$ ipython --no-banner

In [1]: import numpy as np

In [2]: import numpy.linalg as la

In [3]: np.set_printoptions(precision=1, suppress=True, linewidth=140)

In [4]: rnd = lambda a: np.round(a, 1) + 0

In [5]: out = np.array([[-1, -3], [-3, 3]])

In [6]: cent = np.array([[-3, -1, -3], [0, -2, 1], [-3, 3, 2]])

In [7]: feats = np.kron(out, cent)

In [8]: print(feats)
[[ 3  1  3  9  3  9]
 [ 0  2 -1  0  6 -3]
 [ 3 -3 -2  9 -9 -6]
 [ 9  3  9 -9 -3 -9]
 [ 0  6 -3  0 -6  3]
 [ 9 -9 -6 -9  9  6]]

In [9]: f = np.array([2, -3, 1, 4, -1, -4])

In [10]: out = feats + np.outer(f, np.eye(6)[2])

In [11]: print(la.matrix_rank(la.inv(out) - la.inv(feats), tol=1e-8))
1

In [12]: print(rnd(la.det(out) / la.det(feats)), rnd(1 + la.solve(feats, f)[2]))
1.6 1.6

In [13]: out = feats / la.norm(feats, axis=1, keepdims=True)

In [14]: cov = out @ out.T

In [15]: print((np.abs(cov) > 0.9).astype(int))
[[1 0 0 0 0 0]
 [0 1 0 0 0 0]
 [0 0 1 0 0 0]
 [0 0 0 1 0 0]
 [0 0 0 0 1 0]
 [0 0 0 0 0 1]]

In [16]: print(rnd(np.degrees(np.arccos(np.clip(cov[4, 1], -1, 1)))))
116.6

In [17]: print((cov - 2 * np.eye(6)).round(6).argmax(axis=1))
[4 5 4 1 2 1]

In [18]: data = np.loadtxt("m.csv", delimiter=",")

In [19]: print(data)
[[ 1.  1.  1.  1. -1. -1. -1. -1.]
 [ 1. -1.  1. -1. -1.  1. -1.  1.]
 [ 1.  1. -1. -1. -1. -1.  1.  1.]
 [ 1. -1. -1.  1.  1. -1. -1.  1.]
 [ 1. -1. -1.  1. -1.  1.  1. -1.]
 [ 1. -1.  1. -1.  1. -1.  1. -1.]]

In [20]: x0 = np.array([2, 1, 2, -1, 2, 2, 0, -1])

In [21]: h = np.maximum(data @ x0, 0)

In [22]: print(np.flatnonzero(h > 1e-9))
[0 1 5]

In [23]: print(h)
[1. 3. 0. 0. 0. 5.]

In [24]: W1 = np.array([[2, 5, 5, 2],
    ...:     [0, 4, 3, 1],
    ...:     [5, 5, 1, 2],
    ...:     [1, 0, 2, 5],
    ...:     [5, 3, 0, 3],
    ...:     [4, 3, 5, 3],
    ...:     [3, 4, 4, 1],
    ...:     [4, 4, 1, 5]])

In [25]: c = np.array([-3, 0, 2, 2])

In [26]: hid = np.maximum(data @ W1 + c, 0)

In [27]: print(rnd((hid > 0).mean(axis=0)))
[0.3 0.5 0.8 0.5]

In [28]: print(hid)
[[ 0.  0.  3.  0.]
 [ 3.  6.  5.  4.]
 [ 0.  6.  7.  0.]
 [ 0.  0.  0. 10.]
 [ 0.  0. 13.  2.]
 [ 3.  6.  1.  0.]]

In [29]: print((hid > 0).astype(int))
[[0 0 1 0]
 [1 1 1 1]
 [0 1 1 0]
 [0 0 0 1]
 [0 0 1 1]
 [1 1 1 0]]

In [30]: cent = np.array([[-1, -3, -2], [1, -2, -3], [1, -1, 3], [1, -3, 3]])

In [31]: print(W1 @ cent)
[[ 10 -27   2]
 [  8 -14   0]
 [  3 -32 -16]
 [  6 -20  19]
 [  1 -30 -10]
 [  7 -32   7]
 [  6 -24  -3]
 [  6 -36  -2]]

In [32]: print((hid @ cent).round(6).argmax(axis=1))
[2 0 0 2 2 0]

In [33]: print(rnd(la.norm(data)))
6.9

In [34]: print(la.matrix_rank(data))
6

In [35]: print(np.count_nonzero(data))
48

In [36]: print(data.sum(axis=0))
[ 6. -2.  0.  0. -2. -2.  0.  0.]

In [37]: x0 = np.array([8, 6, 6, 2, 7, 5, 4, 5])

In [38]: print(data @ x0)
[ 1.  5.  3.  1. -5.  7.]

In [39]: print(np.sign((data @ x0).round(6)))
[ 1.  1.  1.  1. -1.  1.]

In [40]: print(data @ np.eye(8)[6])
[-1. -1.  1. -1.  1.  1.]

In [41]: print(data @ np.ones(8))
[0. 0. 0. 0. 0. 0.]

In [42]: print((data @ x0).argmax())
5

In [43]: print(data @ (2 * x0))
[  2.  10.   6.   2. -10.  14.]

In [44]: print((data * x0).sum(axis=1))
[ 1.  5.  3.  1. -5.  7.]

In [45]: rng = np.random.default_rng(34)

In [46]: A = np.array([[1, -2, -2, 3, -1],
    ...:     [-3, -2, 0, 3, 2],
    ...:     [2, 3, -3, 2, 0],
    ...:     [-3, -1, 3, -3, -3],
    ...:     [1, -2, -3, -1, -2],
    ...:     [2, -3, 3, 2, 2],
    ...:     [-2, 0, -1, 3, -2],
    ...:     [-3, -2, -3, 2, 2],
    ...:     [-2, 3, -3, 0, -3],
    ...:     [-3, 3, 0, -2, 0],
    ...:     [-2, -2, -3, -3, -2],
    ...:     [-2, -3, 0, -3, 2],
    ...:     [-2, -3, 3, 0, 2],
    ...:     [-1, -1, -3, -1, 3],
    ...:     [-3, 1, -1, 1, 0]]) * (rng.random((15, 5)) < 0.3)

In [47]: print(A)
[[ 1  0 -2  0  0]
 [ 0  0  0  0  0]
 [ 0  0  0  2  0]
 [ 0  0  3  0  0]
 [ 1  0  0  0 -2]
 [ 0 -3  0  0  2]
 [ 0  0  0  0 -2]
 [ 0  0 -3  0  0]
 [-2  0  0  0  0]
 [ 0  3  0  0  0]
 [ 0  0  0 -3  0]
 [-2  0  0 -3  0]
 [ 0 -3  0  0  0]
 [-1 -1 -3  0  0]
 [ 0  0 -1  0  0]]

In [48]: x0 = np.array([-2, 0, -2, 0, 2])

In [49]: target = A @ x0

In [50]: print(rnd(la.lstsq(A, target)[0]))
[-2.  0. -2.  0.  2.]

In [51]: print(rnd(la.pinv(A) @ A))
[[1. 0. 0. 0. 0.]
 [0. 1. 0. 0. 0.]
 [0. 0. 1. 0. 0.]
 [0. 0. 0. 1. 0.]
 [0. 0. 0. 0. 1.]]

In [52]: print(target)
[ 2  0  0 -6 -6  4 -4  6  4  0  0  4  0  8  2]

In [53]: target = target + 0.1 * rng.normal(size=15)

In [54]: print(rnd(target))
[ 2.   0.  -0.1 -6.  -6.1  4.1 -4.1  6.1  3.9 -0.1  0.1  4.   0.   8.2  1.9]

In [55]: c, *_ = la.lstsq(A, target)

In [56]: print([round(float(la.norm(la.solve(A.T @ A + lam * np.eye(5), A.T @ target))), 2) for lam in (0, 1, 10, 100)])
[3.5, 3.28, 2.23, 0.63]

In [57]: print(rnd(c))
[-2.  0. -2.  0.  2.]

In [58]: print(rnd(A.T @ (target - A @ c)))
[0. 0. 0. 0. 0.]

In [59]: print(rnd(la.norm(target - A @ c)))
0.2

In [60]: Xs = (A - A.mean(axis=0)) / A.std(axis=0)

In [61]: print(rnd(Xs.std(axis=0)))
[1. 1. 1. 1. 1.]

In [62]: print(np.argwhere(np.abs(Xs) > 2))
[[ 3  2]
 [ 4  4]
 [ 5  1]
 [ 5  4]
 [ 6  4]
 [ 8  0]
 [ 9  1]
 [10  3]
 [11  0]
 [11  3]
 [12  1]]

In [63]: c = la.lstsq(np.delete(Xs, 4, axis=1), Xs[:, 4])[0]

In [64]: print(rnd(1 - np.var(Xs[:, 4] - np.delete(Xs, 4, axis=1) @ c)))
0.2

In [65]: print(np.abs(c).argmax())
1

In [66]: cent = A[[3, 9]].astype(float)

In [67]: for _ in range(7):
    ...:     z = la.norm(A[:, None] - cent, axis=-1).argmin(axis=1)
    ...:     cent = np.array([A[z == j].mean(axis=0) for j in range(2)])
    ...: 

In [68]: print(z)
[1 0 0 0 0 0 0 1 0 1 0 0 0 1 1]

In [69]: print(np.abs(cent[1] - cent[0]).argmax())
2

In [70]: dist = la.norm(A[:, None] - A[None], axis=-1)

In [71]: print(rnd(dist[:5, :5]))
[[0.  2.2 3.  5.1 2.8]
 [2.2 0.  2.  3.  2.2]
 [3.  2.  0.  3.6 3. ]
 [5.1 3.  3.6 0.  3.7]
 [2.8 2.2 3.  3.7 0. ]]

In [72]: print(dist[7].round(6).argsort(kind="stable")[:4])
[ 7  0 13 14]

In [73]: print(dist.shape)
(15, 15)

In [74]: print(rnd(la.norm(A, axis=1)))
[2.2 0.  2.  3.  2.2 3.6 2.  3.  2.  3.  3.  3.6 3.  3.3 1. ]

In [75]: print(rnd(la.norm(A - A.mean(axis=0), axis=1)))
[2.  0.6 2.3 3.4 2.3 3.5 2.  2.6 1.9 3.3 2.8 3.3 2.8 2.8 0.7]

In [76]: print(np.unravel_index(dist.round(6).argmax(), dist.shape))
(np.int64(5), np.int64(9))

In [77]: M = np.load("block16.npy")

In [78]: print(M)
[[ 1  0  0  0  0]
 [ 0  1  0  0  0]
 [ 1  0  1  0  0]
 [ 0  1 -2  1  0]
 [ 3  3 -3  3  1]]

In [79]: cov = M.T @ M

In [80]: print(cov)
[[ 11   9  -8   9   3]
 [  9  11 -11  10   3]
 [ -8 -11  14 -11  -3]
 [  9  10 -11  10   3]
 [  3   3  -3   3   1]]

In [81]: print((M @ M.T).shape)
(5, 5)

In [82]: print(rnd(la.svd(M, compute_uv=False) ** 2))
[41.6  4.4  0.8  0.2  0. ]

In [83]: print(la.matrix_rank(cov))
5
